In [1]: import numpy as np

In [2]: np.set_printoptions(precision=2, suppress=True, linewidth=100, legacy="1.25")

In [3]: rnd = lambda a: np.round(a, 2) + 0

In [4]: M = np.loadtxt("case0.csv", delimiter=",")

In [5]: rnd(M)
Out[5]: 
array([[ 0.73,  0.63,  0.27],
       [ 0.63, -0.46, -0.63],
       [ 0.27, -0.63,  0.73]])

In [6]: rnd(M.sum(axis=1))
Out[6]: array([ 1.63, -0.46,  0.37])

In [7]: rnd(np.abs(M).max())
Out[7]: 0.73

In [8]: np.linalg.matrix_rank(M)
Out[8]: 3

In [9]: np.linalg.rank(M)
AttributeError: module 'numpy.linalg' has no attribute 'rank'


In [10]: np.zeros(3, 3)
TypeError: Cannot interpret '3' as a data type


In [11]: rnd(M - M[0])
Out[11]: 
array([[ 0.  ,  0.  ,  0.  ],
       [-0.1 , -1.09, -0.9 ],
       [-0.46, -1.25,  0.46]])

In [12]: W0 = np.array([[-0.5, 0.7, 0.8, -0.2, 0.4, -2.2],
    ...:     [-0.5, -0.4, -3.0, -0.3, -0.7, 0.8],
    ...:     [0.1, 0.4, 0.8, 0.9, 0.6, 0.8],
    ...:     [1.4, 0.5, 1.0, 1.5, -0.7, 1.5],
    ...:     [0.9, 0.8, -1.0, -0.6, -0.5, 0.5],
    ...:     [-0.3, -1.2, 0.1, 0.3, -1.0, -2.4]])

In [13]: rng = np.random.default_rng(86897)

In [14]: W0[5] = W0[1] + 0.05 * rng.normal(size=6)

In [15]: rnd(W0)
Out[15]: 
array([[-0.5 ,  0.7 ,  0.8 , -0.2 ,  0.4 , -2.2 ],
       [-0.5 , -0.4 , -3.  , -0.3 , -0.7 ,  0.8 ],
       [ 0.1 ,  0.4 ,  0.8 ,  0.9 ,  0.6 ,  0.8 ],
       [ 1.4 ,  0.5 ,  1.  ,  1.5 , -0.7 ,  1.5 ],
       [ 0.9 ,  0.8 , -1.  , -0.6 , -0.5 ,  0.5 ],
       [-0.45, -0.37, -3.03, -0.27, -0.75,  0.87]])

In [16]: evals, V = np.linalg.eigh(M)

In [17]: x = np.array([-1, 0, 1])

In [18]: print(rnd(np.abs(M).sum(axis=1).max()), np.abs(evals).max())
1.72 1.0

In [19]: rnd(V * np.maximum(evals, 0) @ V.T)
Out[19]: 
array([[ 0.87,  0.31,  0.13],
       [ 0.31,  0.27, -0.31],
       [ 0.13, -0.31,  0.87]])

In [20]: print(rnd(x @ M @ x / (x @ x)), evals[0], evals[-1])
0.46 -1.0 1.0

In [21]: J = np.loadtxt("arr.csv", delimiter=",")

In [22]: rnd(J)
Out[22]: 
array([[-0.95,  1.63, -0.43, -0.35, -0.36],
       [-1.3 , -0.61,  0.05,  1.25, -0.61],
       [ 0.71, -0.2 , -1.44,  0.13, -1.17],
       [-0.83, -0.71, -1.17, -0.67,  0.99],
       [ 0.47,  0.65, -0.6 ,  1.36,  1.07]])

In [23]: Q, R = np.linalg.qr(J)

In [24]: rnd(Q @ R)
Out[24]: 
array([[-0.95,  1.63, -0.43, -0.35, -0.36],
       [-1.3 , -0.61,  0.05,  1.25, -0.61],
       [ 0.71, -0.2 , -1.44,  0.13, -1.17],
       [-0.83, -0.71, -1.17, -0.67,  0.99],
       [ 0.47,  0.65, -0.6 ,  1.36,  1.07]])

In [25]: np.trace(Q @ Q.T)
Out[25]: 5.0

In [26]: abs(R[0, 0]), rnd(np.linalg.norm(J[:, 0]))
Out[26]: (2.0, 2.0)

In [27]: np.allclose(R.T @ R, J.T @ J)
Out[27]: True

In [28]: rnd(R)
Out[28]: 
array([[2., 0., 0., 0., 0.],
       [0., 2., 0., 0., 0.],
       [0., 0., 2., 0., 0.],
       [0., 0., 0., 2., 0.],
       [0., 0., 0., 0., 2.]])
